$ python -q
>>> import numpy as np
>>> np.set_printoptions(suppress=True, linewidth=100)
>>> K = np.load("mat.npy")
>>> K
array([[ 7,  0,  0,  0,  0],
       [ 7, -7,  0,  0,  0],
       [ 8,  2,  0,  0,  0],
       [-4,  4,  5, -6,  0],
       [ 8, -4,  4,  7, -4]])
>>> # null space of dimension 1
>>> Uu, s, Vh = np.linalg.svd(K)
>>> s.round(1) + 0
array([17.9,  8.3,  6.8,  5.7,  0. ])
>>> B = Uu[:, :4] @ np.diag(s[:4]) @ Vh[:4]
>>> np.linalg.matrix_rank(K, rtol=0.05)
np.int64(4)
>>> round(np.linalg.norm(K - B, 2), 1), round(float(s[4]), 1)
(np.float64(0.0), 0.0)
>>> B.round(1) + 0
array([[ 7.,  0.,  0.,  0.,  0.],
       [ 7., -7.,  0.,  0.,  0.],
       [ 8.,  2.,  0.,  0.,  0.],
       [-4.,  4.,  5., -6.,  0.],
       [ 8., -4.,  4.,  7., -4.]])
>>> np.round(np.linalg.norm(K - B) / np.linalg.norm(K), 1)
np.float64(0.0)
>>> Uu, s, Vh = np.linalg.svd(K)
>>> evecs = Vh[:(s > 1e-8).sum()]
>>> rng = np.random.default_rng(28460)
>>> vec = K[1] + 4 * K[2] + rng.integers(2) * np.eye(5)[3]
>>> vec
array([39.,  1.,  0.,  1.,  0.])
>>> np.round(np.linalg.norm(vec - evecs.T @ evecs @ vec), 1)
np.float64(0.3)
>>> np.round(evecs.T @ evecs, 1) + 0
array([[ 1. ,  0. ,  0. ,  0. ,  0. ],
       [ 0. ,  1. ,  0. ,  0. ,  0. ],
       [ 0. ,  0. ,  0.9, -0.1, -0.3],
       [ 0. ,  0. , -0.1,  0.9, -0.3],
       [ 0. ,  0. , -0.3, -0.3,  0.2]])
>>> F = np.array([[0, 0, 0, 1, 0],
...     [0, 0, 1, 0, 0],
...     [0, 1, 0, 0, 0],
...     [1, 0, 0, 0, 0],
...     [0, 0, 0, 0, 1]])
>>> # orthonormal columns
>>> np.linalg.matrix_power(F, 100)
array([[1, 0, 0, 0, 0],
       [0, 1, 0, 0, 0],
       [0, 0, 1, 0, 0],
       [0, 0, 0, 1, 0],
       [0, 0, 0, 0, 1]])
>>> p = np.eye(5)[1]
>>> for _ in range(3):
...     p = p @ F
...     print(p.round(1))
... 
[0. 0. 1. 0. 0.]
[0. 1. 0. 0. 0.]
[0. 0. 1. 0. 0.]
